$ python -q
>>> import numpy as np
>>> import numpy.linalg as la
>>> np.set_printoptions(precision=1, suppress=True, linewidth=100)
>>> def tidy(a):
...     return np.round(a, 1) + 0
... 
>>> mat = np.array([[0, 0, 0, 5, 0, 0],
...     [0, 5, 4, 0, 0, 3],
...     [0, 5, 5, 0, 0, 5],
...     [1, 0, 0, 5, 0, 0],
...     [3, 0, 0, 3, 0, 0],
...     [0, 4, 3, 0, 0, 3]])
>>> mat
array([[0, 0, 0, 5, 0, 0],
       [0, 5, 4, 0, 0, 3],
       [0, 5, 5, 0, 0, 5],
       [1, 0, 0, 5, 0, 0],
       [3, 0, 0, 3, 0, 0],
       [0, 4, 3, 0, 0, 3]])
>>> # rows and columns are dependent
>>> T = np.stack([mat, -2 * mat, mat[::-1]])
>>> np.einsum("bij,cij->bc", T, T)
array([[ 228, -456,    0],
       [-456,  912,    0],
       [   0,    0,  228]])
>>> la.matrix_rank(T.reshape(3, -1))
np.int64(2)
>>> tidy(la.norm(T, axis=(1, 2)))
array([15.1, 30.2, 15.1])
>>> la.matrix_rank(T)
array([5, 5, 5])
>>> tidy(la.det(T))
array([0., 0., 0.])
>>> rank = la.matrix_rank(mat)
>>> rank
np.int64(5)
>>> ns = la.svd(mat)[2][rank:].T
>>> tidy(ns @ ns.T)
array([[0., 0., 0., 0., 0., 0.],
       [0., 0., 0., 0., 0., 0.],
       [0., 0., 0., 0., 0., 0.],
       [0., 0., 0., 0., 0., 0.],
       [0., 0., 0., 0., 1., 0.],
       [0., 0., 0., 0., 0., 0.]])
>>> la.matrix_rank(mat.T @ mat), la.matrix_rank(mat @ mat.T)
(np.int64(5), np.int64(5))
>>> ns.shape
(6, 1)
>>> tidy(mat @ ns)
array([[0.],
       [0.],
       [0.],
       [0.],
       [0.],
       [0.]])
>>> rng = np.random.default_rng(672)
>>> z = rng.permutation(6)
>>> z
array([2, 1, 4, 5, 3, 0])
>>> A2 = mat[z][:, z]
>>> np.diag(A2)
array([5, 5, 0, 3, 5, 0])
>>> A2
array([[5, 5, 0, 5, 0, 0],
       [4, 5, 0, 3, 0, 0],
       [0, 0, 0, 0, 3, 3],
       [3, 4, 0, 3, 0, 0],
       [0, 0, 0, 0, 5, 1],
       [0, 0, 0, 0, 5, 0]])
>>> tidy(la.det(A2)), tidy(la.det(mat[z]))
(np.float64(0.0), np.float64(0.0))
>>> np.trace(A2)
np.int64(18)
>>> W0 = np.loadtxt("out8.csv", delimiter=",")
>>> W0
array([[ -3.,   1.,   6.,   3.,  -7.,  -6.,  -5.,   7.,  -8.,   4.,   6.],
       [  3.,  -6.,  14.,   1., -10., -15.,  -3.,  13.,  -7.,  12.,  14.],
       [ -5., -12.,   8.,   6.,  -5., -17.,  -9.,  18.,   0.,  15.,  11.],
       [  2.,  -6.,   6.,   3., -11., -26.,  -5.,  24.,  -5.,  17.,   6.],
       [ -7.,   3.,   9.,  -1., -20., -35.,  -7.,  32.,  -8.,  18.,  11.],
       [-11.,  10.,  18.,  -4., -16., -26., -10.,  26.,  -7.,   9.,   4.],
       [-17.,   2.,  25.,  -3., -22., -22., -18.,  32., -11.,   5.,   2.],
       [-16.,   5.,  16.,   2., -28., -28., -13.,  37., -18.,   8.,  10.],
       [-18.,  10.,  21.,   1., -24., -32., -17.,  46., -23.,   2.,   5.],
       [-22.,   5.,  20.,  -1., -16., -36., -25.,  43., -31.,   9.,  10.],
       [-22.,   0.,  19.,  -5., -17., -32., -25.,  52., -23.,   5.,   2.],
       [-26.,   6.,  22.,  -3., -24., -25., -18.,  44., -24.,   5.,  -2.],
       [-20.,  -2.,  28.,   1., -18., -29., -14.,  38., -26.,  -1.,   5.],
       [-23.,  -4.,  34.,  -5., -14., -37., -15.,  42., -33.,  -1.,  14.],
       [-14.,   4.,  33.,  -4., -14., -29., -24.,  41., -25.,   2.,  15.],
       [-18.,  -5.,  38.,   5., -21., -34., -29.,  43., -32.,  -3.,  18.],
       [-24.,  -9.,  32.,  13., -14., -42., -20.,  49., -38.,   1.,  25.],
       [-25.,  -8.,  39.,  14., -18., -51., -22.,  52., -44.,   2.,  17.],
       [-32.,  -5.,  35.,  23., -22., -42., -26.,  47., -52.,  -1.,  13.],
       [-33., -14.,  38.,  23., -24., -33., -28.,  53., -45., -10.,  17.],
       [-38., -10.,  30.,  18., -20., -38., -20.,  51., -54.,  -9.,  21.],
       [-31., -19.,  30.,  23., -22., -38., -15.,  50., -62.,  -4.,  17.],
       [-38., -15.,  38.,  15., -26., -47.,  -7.,  58., -66.,   4.,  23.],
       [-32., -22.,  30.,  23., -31., -53.,  -4.,  63., -59.,  -4.,  22.],
       [-40., -23.,  33.,  16., -28., -58.,  -8.,  58., -51.,  -2.,  25.],
       [-38., -18.,  30.,   8., -19., -67.,  -1.,  64., -46.,   1.,  22.],
       [-32., -10.,  22.,   5., -11., -59.,   5.,  61., -41.,  -6.,  29.],
       [-36.,  -9.,  23.,  11., -10., -52.,   9.,  61., -42.,  -2.,  27.],
       [-27.,  -4.,  25.,   2., -11., -61.,   9.,  59., -37.,  -2.,  28.],
       [-30.,  -1.,  31.,  -5., -16., -65.,  13.,  57., -32., -10.,  26.],
       [-38.,  -1.,  34.,   3.,  -7., -63.,  14.,  54., -27., -15.,  35.],
       [-33.,   3.,  33.,  -6.,   0., -55.,  14.,  55., -28.,  -8.,  43.],
       [-25.,  -1.,  42.,  -2.,  -5., -48.,  11.,  48., -28.,  -2.,  41.],
       [-20.,   3.,  37., -10., -14., -43.,  14.,  55., -31.,  -2.,  38.],
       [-12.,   3.,  45., -14., -19., -49.,  23.,  57., -38., -11.,  33.]])
>>> G = np.cov(W0, rowvar=False)
>>> tidy(np.corrcoef(W0.T))
array([[ 1. ,  0.5, -0.6, -0.5,  0.3,  0.7, -0.1, -0.9,  0.8,  0.7, -0.5],
       [ 0.5,  1. , -0.2, -0.8,  0.2,  0.4,  0. , -0.4,  0.6,  0.2, -0.2],
       [-0.6, -0.2,  1. ,  0.1, -0.2, -0.6,  0.1,  0.7, -0.7, -0.7,  0.6],
       [-0.5, -0.8,  0.1,  1. , -0.4, -0.1, -0.4,  0.2, -0.6, -0.2,  0. ],
       [ 0.3,  0.2, -0.2, -0.4,  1. ,  0. ,  0.5, -0.3,  0.4,  0. ,  0.4],
       [ 0.7,  0.4, -0.6, -0.1,  0. ,  1. , -0.5, -0.9,  0.6,  0.6, -0.7],
       [-0.1,  0. ,  0.1, -0.4,  0.5, -0.5,  1. ,  0.3,  0. , -0.3,  0.7],
       [-0.9, -0.4,  0.7,  0.2, -0.3, -0.9,  0.3,  1. , -0.8, -0.7,  0.6],
       [ 0.8,  0.6, -0.7, -0.6,  0.4,  0.6,  0. , -0.8,  1. ,  0.6, -0.4],
       [ 0.7,  0.2, -0.7, -0.2,  0. ,  0.6, -0.3, -0.7,  0.6,  1. , -0.6],
       [-0.5, -0.2,  0.6,  0. ,  0.4, -0.7,  0.7,  0.6, -0.4, -0.6,  1. ]])
>>> G.shape
(11, 11)
>>> tidy(np.polyfit(W0[:, 3], W0[:, 10], 1))
array([ 0. , 18.1])
>>> np.argsort(-W0.std(axis=0).round(6), kind="stable")
array([ 8,  5,  7,  6,  0, 10,  2,  3,  1,  9,  4])
>>> np.argwhere(np.triu(np.abs(np.corrcoef(W0.T)) > 0.8, 1))
array([[0, 7],
       [0, 8],
       [5, 7]])
>>> np.median(W0, axis=0)
array([-24.,  -4.,  30.,   2., -17., -38.,  -9.,  49., -31.,  -1.,  17.])
>>> x = np.array([3, 1, 2, 3, 1, 3, 3, 2, 3, 0, 2])
>>> y = W0 @ x
>>> tidy(la.solve(W0.T @ W0, W0.T @ y))
array([3., 1., 2., 3., 1., 3., 3., 2., 3., 0., 2.])
>>> y = y + 0.3 * rng.normal(size=35)
>>> tidy(y)
array([ -25.2,    2.5,  -17.7,  -37.6,  -86.4,  -83.8, -115. , -115.6, -137.3, -210.2, -192.1,
       -177.9, -142.6, -177.3, -120. , -152.3, -144. , -194.1, -224. , -170. , -221.6, -215.9,
       -232.5, -198.3, -241.7, -237.6, -163.3, -126.4, -132.7, -145.8,  -94.7,  -58.7,  -20. ,
        -20.3,  -16.3])
>>> b, *_ = la.lstsq(W0, y)
>>> [round(float(la.norm(la.solve(W0.T @ W0 + lam * np.eye(11), W0.T @ y))), 2) for lam in (0, 1, 10, 100)]
[7.7, 7.68, 7.51, 6.34]
>>> tidy(b)
array([3., 1., 2., 3., 1., 3., 3., 2., 3., 0., 2.])
>>> W = np.array([[0, 1, 0, 0, 0, 0],
...     [2, 1, 1, 0, -1, 2],
...     [-2, 0, -1, -1, -2, 2],
...     [2, -2, 1, -2, -2, 1],
...     [1, 1, -1, -1, 2, 1],
...     [2, -2, 2, 2, 1, -2],
...     [2, 0, 1, 0, 0, -2],
...     [0, -2, 2, -2, 0, 1],
...     [-2, 1, -2, -2, -2, 2],
...     [2, -1, -2, 2, 2, -2],
...     [-2, 0, 0, -1, 2, -1]])
>>> b = np.array([-3, 0, -3, 3, 4, 5])
>>> H = np.maximum(W0 @ W + b, 0)
>>> tidy((H > 0).mean(axis=0))
array([0. , 0. , 0.9, 0. , 0.2, 1. ])
>>> la.matrix_rank(H)
np.int64(3)
>>> Z = np.array([[1, 1], [1, 1], [2, 1], [0, 0], [1, 2], [2, 0]])
>>> H @ Z
array([[ 43.,   9.],
       [ 29.,  22.],
       [ 67.,  26.],
       [ 66.,   0.],
       [122.,   0.],
       [206.,   0.],
       [238.,   7.],
       [238.,  41.],
       [394.,  64.],
       [286.,  30.],
       [340.,  41.],
       [336.,  60.],
       [306.,  44.],
       [290.,  31.],
       [326.,  24.],
       [374.,  39.],
       [342.,  51.],
       [396.,  46.],
       [452.,  92.],
       [508., 114.],
       [452., 127.],
       [370., 134.],
       [334., 124.],
       [398., 141.],
       [326.,  83.],
       [322.,  59.],
       [361.,  98.],
       [357., 115.],
       [334.,  64.],
       [384.,  57.],
       [424.,  52.],
       [362.,  83.],
       [275.,  30.],
       [308.,  91.],
       [374.,  97.]])
